$ ipython --no-banner

In [1]: import numpy as np

In [2]: from numpy import linalg as LA

In [3]: np.set_printoptions(precision=2, suppress=True, linewidth=160)

In [4]: X = np.loadtxt("mat.csv", delimiter=",")

In [5]: X
Out[5]: 
array([[ 5., -2.,  2., -1.],
       [ 4., -1.,  2., -1.],
       [ 0.,  0.,  1.,  0.],
       [ 4., -2.,  2.,  0.]])

In [6]: LA.norm(X, axis=0)
Out[6]: array([7.55, 3.  , 3.61, 1.41])

In [7]: X[1] @ X[0]
Out[7]: np.float64(27.0)

In [8]: LA.norm(X, axis=1).argmax()
Out[8]: np.int64(0)

In [9]: round(float(LA.norm(X[1], 1)), 2), round(float(LA.norm(X[1], np.inf)), 2)
Out[9]: (8.0, 4.0)

In [10]: np.round(LA.norm(X) ** 2 / LA.norm(X, 2) ** 2, 2)
Out[10]: np.float64(1.03)

In [11]: round(float(LA.norm(X, 2)), 2)
Out[11]: 8.89

In [12]: A2 = X / np.sqrt((X ** 2).mean(axis=1, keepdims=True))

In [13]: LA.matrix_rank(X - X.mean(axis=1, keepdims=True))
Out[13]: np.int64(3)

In [14]: LA.matrix_rank(A2) == LA.matrix_rank(X)
Out[14]: np.True_

In [15]: LA.norm(A2, axis=1)
Out[15]: array([2., 2., 2., 2.])

In [16]: X - X.mean(axis=1, keepdims=True)
Out[16]: 
array([[ 4.  , -3.  ,  1.  , -2.  ],
       [ 3.  , -2.  ,  1.  , -2.  ],
       [-0.25, -0.25,  0.75, -0.25],
       [ 3.  , -3.  ,  1.  , -1.  ]])

In [17]: data = np.loadtxt("out19.csv", delimiter=",")

In [18]: data
Out[18]: 
array([[0.13, 0.07, 0.13, 0.13, 0.13, 0.13, 0.13, 0.13, 0.  ],
       [0.07, 0.14, 0.14, 0.07, 0.07, 0.14, 0.14, 0.14, 0.07],
       [0.07, 0.13, 0.13, 0.13, 0.13, 0.07, 0.13, 0.07, 0.13],
       [0.14, 0.07, 0.14, 0.21, 0.07, 0.  , 0.14, 0.14, 0.07],
       [0.  , 0.11, 0.11, 0.11, 0.33, 0.  , 0.22, 0.11, 0.  ],
       [0.  , 0.08, 0.08, 0.17, 0.08, 0.25, 0.08, 0.08, 0.17],
       [0.12, 0.06, 0.12, 0.12, 0.12, 0.06, 0.12, 0.12, 0.12],
       [0.  , 0.09, 0.  , 0.18, 0.09, 0.18, 0.  , 0.27, 0.18],
       [0.  , 0.  , 0.09, 0.18, 0.09, 0.18, 0.09, 0.18, 0.18]])

In [19]: # row-stochastic, so 1 is an eigenvalue

In [20]: u = np.array([1, 0, 2])

In [21]: np.correlate(data[0], data[7], "full")
Out[21]: array([0.02, 0.05, 0.04, 0.08, 0.08, 0.12, 0.11, 0.13, 0.1 , 0.07, 0.07, 0.05, 0.04, 0.01, 0.01, 0.  , 0.  ])

In [22]: np.polyval(u, data[0])
Out[22]: array([2.02, 2.  , 2.02, 2.02, 2.02, 2.02, 2.02, 2.02, 2.  ])

In [23]: x = np.array([2, -1, 0, 3, 1, -2, -2, 2, 3])

In [24]: target = data @ x

In [25]: target
Out[25]: array([0.47, 0.21, 0.67, 1.14, 0.33, 0.5 , 0.94, 1.27, 1.  ])

In [26]: np.round(LA.solve(data.T, data[7]), 2) + 0
Out[26]: array([0., 0., 0., 0., 0., 0., 0., 1., 0.])

In [27]: np.round(LA.solve(data, 4 * target), 2) + 0
Out[27]: array([ 8., -4.,  0., 12.,  4., -8., -8.,  8., 12.])

In [28]: np.round(LA.solve(data, data[:, 7]), 2) + 0
Out[28]: array([0., 0., 0., 0., 0., 0., 0., 1., 0.])

In [29]: A = np.loadtxt("block8.csv", delimiter=",")

In [30]: A
Out[30]: 
array([[ 2.,  2.,  0.,  3.,  2.,  0.,  2.,  0.,  3.],
       [ 2.,  1.,  3.,  3.,  1.,  1.,  2.,  1.,  3.],
       [ 3.,  2.,  0.,  0.,  0.,  1.,  0.,  1.,  2.],
       [ 0.,  1.,  1.,  2.,  3.,  2.,  0.,  0.,  3.],
       [ 2.,  3.,  0.,  1.,  0.,  2.,  3.,  2.,  3.],
       [10.,  6., 12., 15.,  6.,  4., 10.,  4., 15.]])

In [31]: # row 5 dominates

In [32]: U, sig, Vh = LA.svd(A)

In [33]: evecs = Vh[:(sig > 1e-8).sum()]

In [34]: rng = np.random.default_rng(276)

In [35]: x = A[2] + -3 * A[3] + rng.integers(2) * np.eye(9)[1]

In [36]: x
Out[36]: array([ 3.,  0., -3., -6., -9., -5.,  0.,  1., -7.])

In [37]: np.round(LA.norm(x - evecs.T @ evecs @ x), 2)
Out[37]: np.float64(0.81)

In [38]: LA.matrix_rank(np.vstack([A, x]))
Out[38]: np.int64(6)

In [39]: U, sig, Vh = LA.svd(A)

In [40]: sig.round(2) + 0
Out[40]: array([31.78,  4.91,  3.63,  2.41,  2.19,  0.  ])

In [41]: A2 = U[:, :5] @ np.diag(sig[:5]) @ Vh[:5]

In [42]: round(np.abs(A - A2).max(), 2)
Out[42]: np.float64(0.0)

In [43]: round(float(LA.norm(A - A2) / LA.norm(A)), 2)
Out[43]: 0.0

In [44]: round(np.trace(LA.pinv(A) @ A), 2)
Out[44]: np.float64(5.0)

In [45]: np.allclose(A[:-1].T @ LA.lstsq(A[:-1].T, A[-1])[0], A[-1])
Out[45]: True

In [46]: LA.lstsq(A[:-1].T, A[-1])[2]
Out[46]: np.int32(5)

In [47]: LA.norm(A, axis=1)
Out[47]: array([ 5.83,  6.24,  4.36,  5.29,  6.32, 29.97])

In [48]: round(float(LA.norm(A) ** 2 / LA.norm(A, 2) ** 2), 2)
Out[48]: 1.05

In [49]: round(LA.norm(A[1], 1), 2), round(float(LA.norm(A[1], np.inf)), 2)
Out[49]: (np.float64(17.0), 3.0)

In [50]: LA.norm(A, axis=0)
Out[50]: array([11.  ,  7.42, 12.41, 15.75,  7.07,  5.1 , 10.82,  4.69, 16.28])

In [51]: np.round(LA.norm(A, 1), 2), np.round(LA.norm(A, np.inf), 2)
Out[51]: (np.float64(29.0), np.float64(82.0))

In [52]: LA.norm(A, axis=2)
AxisError: axis 2 is out of bounds for array of dimension 2


In [53]: np.round(LA.norm(A, "nuc"), 2)
Out[53]: np.float64(44.93)

In [54]: rank = LA.matrix_rank(A)

In [55]: rank
Out[55]: np.int64(5)

In [56]: null = LA.svd(A)[2][rank:].T

In [57]: LA.matrix_rank(A.T @ A), LA.matrix_rank(A @ A.T)
Out[57]: (np.int64(5), np.int64(5))

In [58]: np.round(A @ null, 2) + 0
Out[58]: 
array([[0., 0., 0., 0.],
       [0., 0., 0., 0.],
       [0., 0., 0., 0.],
       [0., 0., 0., 0.],
       [0., 0., 0., 0.],
       [0., 0., 0., 0.]])

In [59]: null.shape
Out[59]: (9, 4)

In [60]: [int(LA.matrix_rank(A[:, :j + 1])) for j in range(9)]
Out[60]: [1, 2, 3, 4, 5, 5, 5, 5, 5]

In [61]: th = np.sort(rng.uniform(-2, 2, 13))

In [62]: F = np.c_[th, th ** 2, th ** 3] @ np.array([[2, 0, 3, 0, 3, 0, 1, 1],
    ...:     [1, 3, 2, 0, 1, 1, 0, 0],
    ...:     [1, 0, 3, 2, 3, 2, 1, 3]])

In [63]: F
Out[63]: 
array([[ -5.87,   9.28, -15.42, -10.89, -18.51,  -7.79,  -7.2 , -18.09],
       [ -3.72,   6.1 ,  -8.9 ,  -5.8 , -10.94,  -3.76,  -4.32, -10.12],
       [ -1.44,   1.85,  -2.58,  -0.97,  -3.19,  -0.35,  -1.27,  -2.24],
       [ -1.31,   1.58,  -2.28,  -0.77,  -2.8 ,  -0.24,  -1.11,  -1.88],
       [ -0.99,   0.96,  -1.6 ,  -0.36,  -1.92,  -0.04,  -0.75,  -1.11],
       [ -0.71,   0.49,  -1.09,  -0.13,  -1.25,   0.03,  -0.47,  -0.61],
       [ -0.4 ,   0.15,  -0.6 ,  -0.02,  -0.64,   0.03,  -0.23,  -0.25],
       [  0.8 ,   0.33,   1.31,   0.07,   1.2 ,   0.18,   0.37,   0.44],
       [  2.55,   1.74,   4.77,   0.88,   4.19,   1.46,   1.2 ,   2.09],
       [  3.77,   2.8 ,   7.48,   1.81,   6.54,   2.74,   1.87,   3.68],
       [  7.7 ,   6.03,  16.82,   5.7 ,  14.81,   7.71,   4.27,   9.97],
       [  9.67,   7.54,  21.73,   7.97,  19.22,  10.48,   5.57,  13.54],
       [ 12.89,   9.87,  29.94,  11.94,  26.64,  15.23,   7.78,  19.73]])

In [64]: # null space of dimension 5

In [65]: round(LA.norm(F, 2) / LA.norm(F), 2)
Out[65]: np.float64(0.97)

In [66]: np.argsort(-LA.norm(F, axis=0).round(6), kind="stable")[:3]
Out[66]: array([2, 4, 7])

In [67]: U, sig, Vh = LA.svd(F)

In [68]: evecs = Vh[:(sig > 1e-8).sum()]

In [69]: x = F[8] + -2 * F[12] + rng.integers(2) * np.eye(8)[1]

In [70]: x
Out[70]: array([-23.23, -17.01, -55.1 , -23.  , -49.1 , -29.  , -14.37, -37.36])

In [71]: LA.matrix_rank(np.vstack([F, x]))
Out[71]: np.int64(4)

In [72]: round(float(LA.norm(F, 2)), 2)
Out[72]: 80.38

In [73]: np.round(LA.norm(F) ** 2 / LA.norm(F, 2) ** 2, 2)
Out[73]: np.float64(1.06)

In [74]: LA.norm(F, axis=2)
AxisError: axis 2 is out of bounds for array of dimension 2


In [75]: round(float(F[11] @ F[3]), 2)
Out[75]: -144.32

In [76]: rank = LA.matrix_rank(F)

In [77]: rank
Out[77]: np.int64(3)

In [78]: null = LA.svd(F)[2][rank:].T

In [79]: [int(LA.matrix_rank(F[:, :j + 1])) for j in range(8)]
Out[79]: [1, 2, 3, 3, 3, 3, 3, 3]

In [80]: null.shape
Out[80]: (8, 5)

In [81]: null @ null.T
Out[81]: 
array([[ 0.75, -0.04, -0.26,  0.16, -0.24,  0.14, -0.08,  0.08],
       [-0.04,  0.17, -0.17,  0.04,  0.1 , -0.23,  0.13,  0.17],
       [-0.26, -0.17,  0.59,  0.01, -0.35, -0.05, -0.1 , -0.09],
       [ 0.16,  0.04,  0.01,  0.69, -0.01, -0.3 , -0.01, -0.32],
       [-0.24,  0.1 , -0.35, -0.01,  0.61,  0.03, -0.14, -0.15],
       [ 0.14, -0.23, -0.05, -0.3 ,  0.03,  0.63,  0.04, -0.26],
       [-0.08,  0.13, -0.1 , -0.01, -0.14,  0.04,  0.94, -0.07],
       [ 0.08,  0.17, -0.09, -0.32, -0.15, -0.26, -0.07,  0.62]])

In [82]: A2 = np.array([[2], [-2], [1], [-1], [-1], [-2], [1], [0], [1], [-1]])

In [83]: W2 = np.array([[-1, 1, 0, 3, 0]])

In [84]: W0 = A2 @ W2

In [85]: W0
Out[85]: 
array([[-2,  2,  0,  6,  0],
       [ 2, -2,  0, -6,  0],
       [-1,  1,  0,  3,  0],
       [ 1, -1,  0, -3,  0],
       [ 1, -1,  0, -3,  0],
       [ 2, -2,  0, -6,  0],
       [-1,  1,  0,  3,  0],
       [ 0,  0,  0,  0,  0],
       [-1,  1,  0,  3,  0],
       [ 1, -1,  0, -3,  0]])

In [86]: # columns 2 and 4 are equal

In [87]: U, sig, Vh = LA.svd(W0)

In [88]: evecs = Vh[:(sig > 1e-8).sum()]

In [89]: x = W0[0] + -3 * W0[3] + rng.integers(2) * np.eye(5)[2]

In [90]: x
Out[90]: array([-5.,  5.,  0., 15.,  0.])

In [91]: np.allclose(evecs.T @ evecs @ x, x)
Out[91]: True

In [92]: np.diag(evecs.T @ evecs)
Out[92]: array([0.09, 0.09, 0.  , 0.82, 0.  ])

In [93]: LA.matrix_rank(W0, rtol=0.1)
Out[93]: np.int64(1)

In [94]: A2 = data / LA.norm(data, axis=1, keepdims=True)

In [95]: G = A2 @ A2.T

In [96]: G[4]
Out[96]: array([0.77, 0.69, 0.79, 0.69, 1.  , 0.52, 0.75, 0.46, 0.56])

In [97]: np.argwhere(np.triu(np.abs(G) > 0.95, 1))
Out[97]: array([], shape=(0, 2), dtype=int64)

In [98]: np.round(np.degrees(np.arccos(np.clip(G[4, 8], -1, 1))), 2)
Out[98]: np.float64(56.19)

In [99]: (G - 2 * np.eye(9)).round(6).argmax(axis=1)
Out[99]: array([6, 0, 6, 6, 2, 8, 2, 8, 5])

In [100]: U, sig, Vh = LA.svd(W0)

In [101]: sig.round(2) + 0
Out[101]: array([14.07,  0.  ,  0.  ,  0.  ,  0.  ])

In [102]: A2 = U[:, :1] @ np.diag(sig[:1]) @ Vh[:1]

In [103]: round(float(LA.norm(W0 - A2) / LA.norm(W0)), 2)
Out[103]: 0.0

In [104]: W2 = np.array([[5, -9, 1, 7, -2, -6, 2, 5, 5, -5],
     ...:     [1, 5, -2, 3, 4, 9, 4, -8, -9, 2],
     ...:     [-1, -3, 2, -7, 5, -6, 1, 8, -5, 4],
     ...:     [-6, 9, -8, 3, -2, -1, 6, -5, -9, -6]])

In [105]: M = rng.normal(size=(31, 4)) @ W2 + np.array([0, 1, 2, -3, -5, 8, 1, -9, 1, 8])

In [106]: M.round(2) + 0
Out[106]: 
array([[ -4.28,  11.46,  -5.35,   1.94,  -6.81,  13.27,   6.02, -18.94,  -7.19,   3.4 ],
       [ 10.71, -21.37,  14.65,  -2.82,  -9.57,  -2.24,  -9.97,   6.74,  27.34,   8.99],
       [ -7.46,  31.88,  -8.76,   1.61,  -3.43,  41.16,   4.71, -44.02, -17.58,  11.47],
       [ -0.02,  -4.48,   5.58, -13.33,   5.46,   0.22,   4.28,   3.13, -10.13,  15.68],
       [  1.24,   5.03,   1.28,  -3.35,   3.06,  16.44,   6.06, -14.48, -12.44,  13.38],
       [ -8.51,   7.78,   0.39, -12.73,  -8.11,   3.39,  -3.42,  -6.64,   2.71,   8.79],
       [-12.63,  29.16,  -8.4 ,  -8.38,  -1.75,  26.91,   4.89, -30.85, -20.2 ,  12.27],
       [  2.29, -15.18,  -1.88,   6.18,  -7.87, -19.6 ,  12.04,  10.93,   0.  ,  -6.85],
       [ -2.65,  -3.31,  -2.63,   1.99, -11.96,  -7.74,   4.65,  -0.64,   4.85,  -3.51],
       [ -2.54,   5.33,  -2.11,  -0.11,  -7.07,   8.03,   3.68, -12.35,  -1.96,   4.11],
       [-17.96,  32.82, -13.74, -10.95,   1.68,  19.29,  12.5 , -26.83, -33.76,   9.95],
       [  1.93,  -4.94,   4.97,  -2.15, -10.03,   3.55,  -4.01,  -4.65,  13.28,   5.78],
       [ -8.29,   3.68,  -8.62,   5.61, -20.44,  -9.7 ,   4.26,  -5.27,   8.88, -11.61],
       [ -6.91,  19.37,  -7.35,  -1.56,  -1.1 ,  20.7 ,   9.  , -24.93, -19.17,   8.31],
       [  3.96,   9.94,  -6.7 ,  15.58,  -3.18,  24.48,  13.26, -28.85, -14.  ,   1.75],
       [ 11.84,  -3.05,   3.42,  15.74,  -8.48,  23.92,   1.34, -23.21,   9.59,   4.16],
       [ -8.16,  20.8 ,  -1.12,  -8.96,  -8.14,  26.21,  -6.05, -27.22,   0.68,  13.22],
       [  2.94,   3.45,   7.89,  -3.26, -11.39,  22.78, -12.37, -19.48,  19.77,  12.73],
       [  4.84,  -4.94,  16.22, -18.92,   2.52,  16.79, -12.59,  -4.67,  10.32,  26.67],
       [ -5.  ,   4.21,  -5.2 ,   1.63, -10.43,  -0.68,   6.06,  -7.9 ,  -1.42,  -1.89],
       [ -2.79,  13.32,   1.43, -13.94,  12.63,  23.35,   7.67, -17.34, -27.48,  23.58],
       [  6.33, -16.9 ,   2.47,   7.98, -10.84, -11.65,   5.16,   6.13,  11.29,  -4.39],
       [  2.71, -14.23,   8.33,  -6.31, -10.04,  -9.07,  -5.41,   8.43,  18.2 ,   5.35],
       [-10.67,  29.87,  -9.71,  -2.2 ,  -4.09,  30.94,   5.67, -35.98, -18.26,   9.36],
       [-18.89,  28.96, -13.77,  -6.07, -12.8 ,  11.55,   4.49, -24.31, -11.37,   0.09],
       [  6.02,  -4.42,   3.79,   5.24,  -7.82,  10.97,   0.14, -11.4 ,   8.53,   5.17],
       [  8.42, -15.52,  11.46,  -4.66,  -3.05,   1.12,  -3.73,   3.62,  12.38,  11.78],
       [ -6.7 ,   1.79,   4.52, -19.44,  -0.75,  -1.28,  -2.3 ,   2.25,  -2.61,  14.94],
       [ -5.65,  10.95,  -2.28, -10.33,   5.47,  11.42,   8.96, -11.64, -21.99,  14.11],
       [ -2.71,   3.12,  -0.62,  -1.39,  -9.82,   5.08,   0.41,  -9.57,   4.47,   3.41],
       [ -2.8 ,  18.32,  -2.72,   0.39,  -4.91,  30.23,   0.91, -31.12,  -6.15,  10.98]])

In [107]: # rank 5

In [108]: U, sig, Vh = LA.svd(M)

In [109]: evecs = Vh[:(sig > 1e-8).sum()]

In [110]: x = M[27] + -2 * M[6] + rng.integers(2) * np.eye(10)[7]

In [111]: x
Out[111]: array([ 18.55, -56.53,  21.32,  -2.67,   2.74, -55.1 , -12.07,  63.96,  37.79,  -9.6 ])

In [112]: np.allclose(evecs.T @ evecs @ x, x)
Out[112]: True

In [113]: evecs.T @ evecs
Out[113]: 
array([[ 0.32, -0.29,  0.15,  0.24,  0.16,  0.15,  0.03,  0.01,  0.05,  0.04],
       [-0.29,  0.54, -0.2 , -0.1 ,  0.07,  0.14, -0.19, -0.15, -0.1 , -0.16],
       [ 0.15, -0.2 ,  0.19, -0.1 ,  0.07,  0.09, -0.09,  0.06,  0.12,  0.21],
       [ 0.24, -0.1 , -0.1 ,  0.57,  0.03,  0.1 ,  0.12, -0.11,  0.04, -0.35],
       [ 0.16,  0.07,  0.07,  0.03,  0.66,  0.14, -0.18,  0.25, -0.27, -0.04],
       [ 0.15,  0.14,  0.09,  0.1 ,  0.14,  0.55, -0.13, -0.35,  0.01,  0.16],
       [ 0.03, -0.19, -0.09,  0.12, -0.18, -0.13,  0.51, -0.12, -0.35,  0.08],
       [ 0.01, -0.15,  0.06, -0.11,  0.25, -0.35, -0.12,  0.48,  0.01, -0.1 ],
       [ 0.05, -0.1 ,  0.12,  0.04, -0.27,  0.01, -0.35,  0.01,  0.65, -0.08],
       [ 0.04, -0.16,  0.21, -0.35, -0.04,  0.16,  0.08, -0.1 , -0.08,  0.53]])
